% python3 -q
>>> import numpy as np
>>> import numpy.linalg as la
>>> np.set_printoptions(precision=3, suppress=True, linewidth=120)
>>> def rd(a):
...     return np.round(a, 3) + 0
... 
>>> F = np.array([[2, 1, 0, -2, -2],
...     [1, -2, -2, 0, 0],
...     [0, 2, -1, -2, 1],
...     [2, -1, 1, 2, 0],
...     [-2, 1, 1, -2, 1],
...     [2, 0, 1, 2, 0],
...     [1, 0, 0, 2, 1]])
>>> print(F)
[[ 2  1  0 -2 -2]
 [ 1 -2 -2  0  0]
 [ 0  2 -1 -2  1]
 [ 2 -1  1  2  0]
 [-2  1  1 -2  1]
 [ 2  0  1  2  0]
 [ 1  0  0  2  1]]
>>> x0 = np.array([2, 1, 0, 0, 0])
>>> print((F * x0).sum(axis=1))
[ 5  0  2  3 -3  4  2]
>>> print(np.einsum("ij,j->i", F, x0))
[ 5  0  2  3 -3  4  2]
>>> print(F @ x0)
[ 5  0  2  3 -3  4  2]
>>> x0 = np.array([2, 3, 1, 1, 2])
>>> target = F @ x0
>>> print(rd(la.lstsq(F, target)[0]))
[2. 3. 1. 1. 2.]
>>> print(target)
[ 1 -6  5  4  0  7  6]
>>> rng = np.random.default_rng(41)
>>> target = target + 0.3 * rng.normal(size=7)
>>> print(rd(target))
[ 0.631 -5.92   4.998  4.15  -0.398  7.332  6.028]
>>> c, *_ = la.lstsq(F, target)
>>> print(rd(F.T @ (target - F @ c)))
[0. 0. 0. 0. 0.]
>>> print([round(float(la.norm(la.solve(F.T @ F + lam * np.eye(5), F.T @ target))), 2) for lam in (0, 1, 10, 100)])
[4.4, 3.88, 1.98, 0.38]
>>> print(rd(la.norm(target - F @ c)))
0.341
>>> P = F @ la.solve(F.T @ F, F.T)
>>> print(rd(np.trace(P)))
5.0
>>> print(np.allclose(P @ P, P))
True
>>> X = np.loadtxt("out8.csv", delimiter=",")
>>> print(rd(X))
[[-3.407 -3.584 -5.577 -6.577  1.092]
 [ 3.48   3.533  5.185  6.889 -1.03 ]
 [ 2.399  0.124 -5.673  7.833  0.831]
 [-1.113  1.31   8.1   -5.455 -1.297]
 [ 0.856  2.887  9.348 -0.997 -1.599]
 [ 3.694  3.196  3.283  8.052 -0.723]
 [ 3.433  1.784 -1.69   9.064  0.118]
 [ 3.373  3.603  5.739  6.439 -1.117]
 [-0.262 -2.48  -9.244  2.432  1.553]
 [-3.215 -3.662 -6.382 -5.834  1.217]
 [-2.17   0.164  6.235 -7.451 -0.936]
 [ 0.455  2.618  9.304 -1.976 -1.572]
 [ 0.716 -1.68  -8.562  4.627  1.393]
 [-3.146 -3.678 -6.619 -5.585  1.253]
 [ 0.75  -1.65  -8.527  4.699  1.385]
 [-1.195  1.229  7.989 -5.622 -1.275]
 [-3.495 -3.521 -5.097 -6.955  1.016]
 [ 2.371  3.609  8.339  3.091 -1.503]
 [-2.208 -3.559 -8.56  -2.614  1.532]
 [ 3.593  3.413  4.413  7.426 -0.907]
 [-0.965 -2.956 -9.34   0.723  1.603]
 [ 0.932  2.935  9.344 -0.807 -1.602]
 [-0.488  1.881  8.778 -4.134 -1.44 ]
 [ 1.696  3.353  9.053  1.181 -1.59 ]]
>>> z = rng.permutation(5)
>>> A2 = F[:, z] * rng.choice([-1, 1], 5)
>>> print(A2)
[[-2  1 -2  0  2]
 [ 0 -2  0  2  1]
 [ 1  2 -2  1  0]
 [ 0 -1  2 -1  2]
 [ 1  1 -2 -1 -2]
 [ 0  0  2 -1  2]
 [ 1  0  2  0  1]]
>>> U, _, Vh = la.svd(F.T @ A2)
>>> print(z)
[4 1 3 2 0]
>>> print(rd(la.lstsq(F, A2)[0]))
[[ 0.  0.  0.  0.  1.]
 [ 0.  1.  0.  0.  0.]
 [ 0.  0.  0. -1.  0.]
 [ 0.  0.  1.  0.  0.]
 [ 1.  0.  0.  0.  0.]]
>>> print(rd(U @ Vh))
[[ 0.  0.  0.  0.  1.]
 [ 0.  1.  0.  0.  0.]
 [ 0.  0.  0. -1.  0.]
 [ 0.  0.  1.  0.  0.]
 [ 1.  0.  0.  0.  0.]]
